>>> import numpy as np
>>> import numpy.linalg as la
>>> np.set_printoptions(suppress=True, linewidth=160)
>>> rnd = lambda a: np.round(a, 2) + 0
>>> X = 0.9 ** np.abs(np.subtract.outer(np.arange(13), np.arange(13)))
>>> rnd(X)
array([[1.  , 0.9 , 0.81, 0.73, 0.66, 0.59, 0.53, 0.48, 0.43, 0.39, 0.35, 0.31, 0.28],
       [0.9 , 1.  , 0.9 , 0.81, 0.73, 0.66, 0.59, 0.53, 0.48, 0.43, 0.39, 0.35, 0.31],
       [0.81, 0.9 , 1.  , 0.9 , 0.81, 0.73, 0.66, 0.59, 0.53, 0.48, 0.43, 0.39, 0.35],
       [0.73, 0.81, 0.9 , 1.  , 0.9 , 0.81, 0.73, 0.66, 0.59, 0.53, 0.48, 0.43, 0.39],
       [0.66, 0.73, 0.81, 0.9 , 1.  , 0.9 , 0.81, 0.73, 0.66, 0.59, 0.53, 0.48, 0.43],
       [0.59, 0.66, 0.73, 0.81, 0.9 , 1.  , 0.9 , 0.81, 0.73, 0.66, 0.59, 0.53, 0.48],
       [0.53, 0.59, 0.66, 0.73, 0.81, 0.9 , 1.  , 0.9 , 0.81, 0.73, 0.66, 0.59, 0.53],
       [0.48, 0.53, 0.59, 0.66, 0.73, 0.81, 0.9 , 1.  , 0.9 , 0.81, 0.73, 0.66, 0.59],
       [0.43, 0.48, 0.53, 0.59, 0.66, 0.73, 0.81, 0.9 , 1.  , 0.9 , 0.81, 0.73, 0.66],
       [0.39, 0.43, 0.48, 0.53, 0.59, 0.66, 0.73, 0.81, 0.9 , 1.  , 0.9 , 0.81, 0.73],
       [0.35, 0.39, 0.43, 0.48, 0.53, 0.59, 0.66, 0.73, 0.81, 0.9 , 1.  , 0.9 , 0.81],
       [0.31, 0.35, 0.39, 0.43, 0.48, 0.53, 0.59, 0.66, 0.73, 0.81, 0.9 , 1.  , 0.9 ],
       [0.28, 0.31, 0.35, 0.39, 0.43, 0.48, 0.53, 0.59, 0.66, 0.73, 0.81, 0.9 , 1.  ]])
>>> # equal to its transpose
>>> B = la.inv(X)
>>> rnd(la.slogdet(X)[0])
np.float64(1.0)
>>> rnd(la.det(X) * la.det(B))
np.float64(1.0)
>>> rng = np.random.default_rng(534)
>>> labels = rng.permutation(13)
>>> labels
array([ 8, 11,  0,  2, 10,  5,  6,  9,  1,  3,  7,  4, 12])
>>> B = X[labels][:, labels]
>>> np.diag(B)
array([1., 1., 1., 1., 1., 1., 1., 1., 1., 1., 1., 1., 1.])
>>> np.allclose(B, X)
False
>>> rnd(la.det(B)), rnd(la.det(X[labels]))
(np.float64(0.0), np.float64(0.0))
>>> np.trace(X)
np.float64(13.0)
>>> X.inv()
Traceback (most recent call last):
  File "<python-input-18>", line 1, in <module>
    X.inv()
    ^^^^^
AttributeError: 'numpy.ndarray' object has no attribute 'inv'
>>> np.allclose(X, X.T)
True
>>> rnd(np.abs(la.eigvals(X)).max())
np.float64(8.73)
>>> rnd(np.sort(np.abs(la.eigvals(X))))
array([0.05, 0.06, 0.06, 0.07, 0.08, 0.09, 0.12, 0.16, 0.23, 0.39, 0.78, 2.18, 8.73])
>>> E = np.load("run0.npy")
>>> E
array([[ 2,  0,  0,  0,  0],
       [ 0, -1,  0,  0,  0],
       [ 0,  0,  3,  0,  0],
       [ 0,  0,  0,  3,  0],
       [ 0,  0,  0,  0,  1]])
>>> E.T @ E
array([[4, 0, 0, 0, 0],
       [0, 1, 0, 0, 0],
       [0, 0, 9, 0, 0],
       [0, 0, 0, 9, 0],
       [0, 0, 0, 0, 1]])
>>> rnd(la.norm(E, axis=0))
array([2., 1., 3., 3., 1.])
>>> E @ E.T
array([[4, 0, 0, 0, 0],
       [0, 1, 0, 0, 0],
       [0, 0, 9, 0, 0],
       [0, 0, 0, 9, 0],
       [0, 0, 0, 0, 1]])
>>> E[:, 2] @ E[:, 1]
np.int64(0)
>>> assert E == E.T
Traceback (most recent call last):
  File "<python-input-28>", line 1, in <module>
    assert E == E.T
           ^^^^^^^^
ValueError: The truth value of an array with more than one element is ambiguous. Use a.any() or a.all()
>>> E @ E
array([[4, 0, 0, 0, 0],
       [0, 1, 0, 0, 0],
       [0, 0, 9, 0, 0],
       [0, 0, 0, 9, 0],
       [0, 0, 0, 0, 1]])
>>> E.inv()
Traceback (most recent call last):
  File "<python-input-30>", line 1, in <module>
    E.inv()
    ^^^^^
AttributeError: 'numpy.ndarray' object has no attribute 'inv'
>>> la.determinant(E)
Traceback (most recent call last):
  File "<python-input-31>", line 1, in <module>
    la.determinant(E)
    ^^^^^^^^^^^^^^
AttributeError: module 'numpy.linalg' has no attribute 'determinant'
>>> rnd(np.abs(la.eigvals(E)).max())
np.float64(3.0)
>>> la.matrix_power(E, 2)
array([[4, 0, 0, 0, 0],
       [0, 1, 0, 0, 0],
       [0, 0, 9, 0, 0],
       [0, 0, 0, 9, 0],
       [0, 0, 0, 0, 1]])
>>> (E + E.T) / 2
array([[ 2.,  0.,  0.,  0.,  0.],
       [ 0., -1.,  0.,  0.,  0.],
       [ 0.,  0.,  3.,  0.,  0.],
       [ 0.,  0.,  0.,  3.,  0.],
       [ 0.,  0.,  0.,  0.,  1.]])
>>> rnd(np.sort(np.abs(la.eigvals(E))))
array([1., 1., 2., 3., 3.])
>>> np.einsum("ii->", E)
np.int64(8)
>>> labels = rng.permutation(5)
>>> labels
array([2, 1, 4, 3, 0])
>>> B = E[labels][:, labels]
>>> np.allclose(B, E)
False
>>> rnd(np.sort(np.abs(la.eigvals(B))))
array([1., 1., 2., 3., 3.])
>>> O, Rm = la.qr(E)
>>> O @ Rm
array([[ 2.,  0.,  0.,  0.,  0.],
       [ 0., -1.,  0.,  0.,  0.],
       [ 0.,  0.,  3.,  0.,  0.],
       [ 0.,  0.,  0.,  3.,  0.],
       [ 0.,  0.,  0.,  0.,  1.]])
>>> np.abs(np.diag(Rm))
array([2., 1., 3., 3., 1.])
>>> np.trace(O @ O.T)
np.float64(5.0)
>>> np.allclose(Rm.T @ Rm, E.T @ E)
True
>>> O.T @ O
array([[1., 0., 0., 0., 0.],
       [0., 1., 0., 0., 0.],
       [0., 0., 1., 0., 0.],
       [0., 0., 0., 1., 0.],
       [0., 0., 0., 0., 1.]])
>>> M = np.load("data.npy")
>>> M
array([[ 8,  4, -2,  0, -1, -5,  1, -6,  5,  6, -4],
       [ 3,  7, -7,  7, -8, -5, -9,  7, -7,  0, -3],
       [-2, -8, -4,  7, -4,  7,  5, -2, -2, -8, -2],
       [ 8, -6,  2, -2,  8,  3,  5, -7, -8,  3,  9],
       [-1,  1, -2, -4,  4, -5, -3,  5,  2,  4,  3],
       [ 1,  5, -8,  7, -4,  9, -1,  4, -9, -8, -5],
       [ 3, -9,  4, -8, -3, -5, -1,  6, -2, -2, -5],
       [ 4, -8,  3, -2, -2,  9, -2,  2,  1, -4, -1],
       [ 1,  7,  3,  8,  8, -1, -3, -8,  4, -5, -7],
       [-1,  6, -7, -7,  9, -4,  2,  4,  2,  3, -4],
       [ 6,  7,  5,  8,  5, -3,  8,  9,  2, -4, -3]])
>>> la.cond(M) > 100
np.False_
>>> round(np.log10(la.cond(M)))
2
>>> [round(float(x), 2) for x in la.svd(M, compute_uv=False)[:3]]
[29.27, 27.82, 23.31]
>>> np.argsort(-la.norm(M, axis=0).round(6), kind="stable")[:3]
array([1, 3, 7])
>>> O, Rm = la.qr(M)
>>> np.trace(O @ O.T)
np.float64(11.0)
>>> rnd(np.abs(np.diag(Rm)))
array([14.35, 21.67, 14.31, 18.09, 15.61, 12.46, 11.7 , 17.22, 11.09,  7.23,  0.92])
>>> O.shape, Rm.shape
((11, 11), (11, 11))
>>> B = M / np.sqrt((M ** 2).mean(axis=1, keepdims=True))
>>> la.matrix_rank(M - M.mean(axis=1, keepdims=True))
np.int64(10)
>>> la.matrix_rank(B) == la.matrix_rank(M)
np.True_
>>> theta = np.radians(45)
>>> Rm = np.eye(11)
>>> Rm[10, 10] = Rm[4, 4] = np.cos(theta)
>>> Rm[10, 4], Rm[4, 10] = -np.sin(theta), np.sin(theta)
>>> rnd(Rm)
array([[ 1.  ,  0.  ,  0.  ,  0.  ,  0.  ,  0.  ,  0.  ,  0.  ,  0.  ,  0.  ,  0.  ],
       [ 0.  ,  1.  ,  0.  ,  0.  ,  0.  ,  0.  ,  0.  ,  0.  ,  0.  ,  0.  ,  0.  ],
       [ 0.  ,  0.  ,  1.  ,  0.  ,  0.  ,  0.  ,  0.  ,  0.  ,  0.  ,  0.  ,  0.  ],
       [ 0.  ,  0.  ,  0.  ,  1.  ,  0.  ,  0.  ,  0.  ,  0.  ,  0.  ,  0.  ,  0.  ],
       [ 0.  ,  0.  ,  0.  ,  0.  ,  0.71,  0.  ,  0.  ,  0.  ,  0.  ,  0.  ,  0.71],
       [ 0.  ,  0.  ,  0.  ,  0.  ,  0.  ,  1.  ,  0.  ,  0.  ,  0.  ,  0.  ,  0.  ],
       [ 0.  ,  0.  ,  0.  ,  0.  ,  0.  ,  0.  ,  1.  ,  0.  ,  0.  ,  0.  ,  0.  ],
       [ 0.  ,  0.  ,  0.  ,  0.  ,  0.  ,  0.  ,  0.  ,  1.  ,  0.  ,  0.  ,  0.  ],
       [ 0.  ,  0.  ,  0.  ,  0.  ,  0.  ,  0.  ,  0.  ,  0.  ,  1.  ,  0.  ,  0.  ],
       [ 0.  ,  0.  ,  0.  ,  0.  ,  0.  ,  0.  ,  0.  ,  0.  ,  0.  ,  1.  ,  0.  ],
       [ 0.  ,  0.  ,  0.  ,  0.  , -0.71,  0.  ,  0.  ,  0.  ,  0.  ,  0.  ,  0.71]])
>>> B = M @ Rm.T
>>> np.allclose(M @ M.T, B @ B.T)
True
>>> rnd(la.det(Rm)), rnd(np.trace(Rm))
(np.float64(1.0), np.float64(10.41))
>>> u = np.array([2, 3, 1])
>>> np.correlate(M[9], M[2], "full")
array([   2,   -4,  -32,   60,   35,  -13,   35, -149,   38,  -28, -149,  207,   38,   -7,   27,  -50,   -7,  -64,  -12,   26,    8])
>>> np.cross(M[9, :3], M[2, :3])
array([-80,  10,  20])
>>> np.array([np.convolve(row, u, "same") for row in M])
array([[ 32,  16,  -2,  -4, -13, -14, -14,  -7,  21,  15,  -6],
       [ 23,  10,   0,  -2, -27, -41, -18,  -2, -14, -13,  -9],
       [-22, -34,  -6,   9,   9,  27,  18,  -5, -24, -30, -14],
       [ 12,  -6,  -4,  12,  28,  27,   4, -32, -25,  19,  30],
       [ -1,  -2, -13,  -6,  -2, -17,  -4,  16,  19,  20,  13],
       [ 13,   0,  -5,   5,  13,  21,  14,  -7, -39, -43, -23],
       [ -9, -16, -13, -26, -27, -20,   4,  13,  -4, -18, -17],
       [ -4, -14,  -3,  -7,  10,  21,   7,   6,  -3, -13,  -7],
       [ 17,  28,  32,  43,  30,  -1, -26, -19,  -6, -25, -26],
       [  9,   3, -29, -10,  12,   1,  10,  18,  16,   3,  -9],
       [ 32,  37,  38,  39,  17,  12,  39,  39,   7, -16, -13]])
>>> A = np.load("arr.npy")
>>> A
array([[-7,  9,  0,  0],
       [-4,  5,  0,  0],
       [ 0,  0, -7,  9],
       [ 0,  0, -4,  5]])
>>> hat = np.triu(np.array([[0, 3, 0, 5], [1, 1, 4, 5], [0, 1, 1, 0], [4, 4, 2, 2]]), 1) + np.eye(4)
>>> B = hat @ A @ la.inv(hat)
>>> rnd(la.det(B))
np.float64(1.0)
>>> la.matrix_rank(B)
np.int64(4)
>>> np.trace(B), np.trace(A)
(np.float64(-4.0), np.int64(-4))
>>> B
array([[ -19.,   81., -344., -285.],
       [  -4.,   17., -116.,   -4.],
       [   0.,    0.,   -7.,    9.],
       [   0.,    0.,   -4.,    5.]])
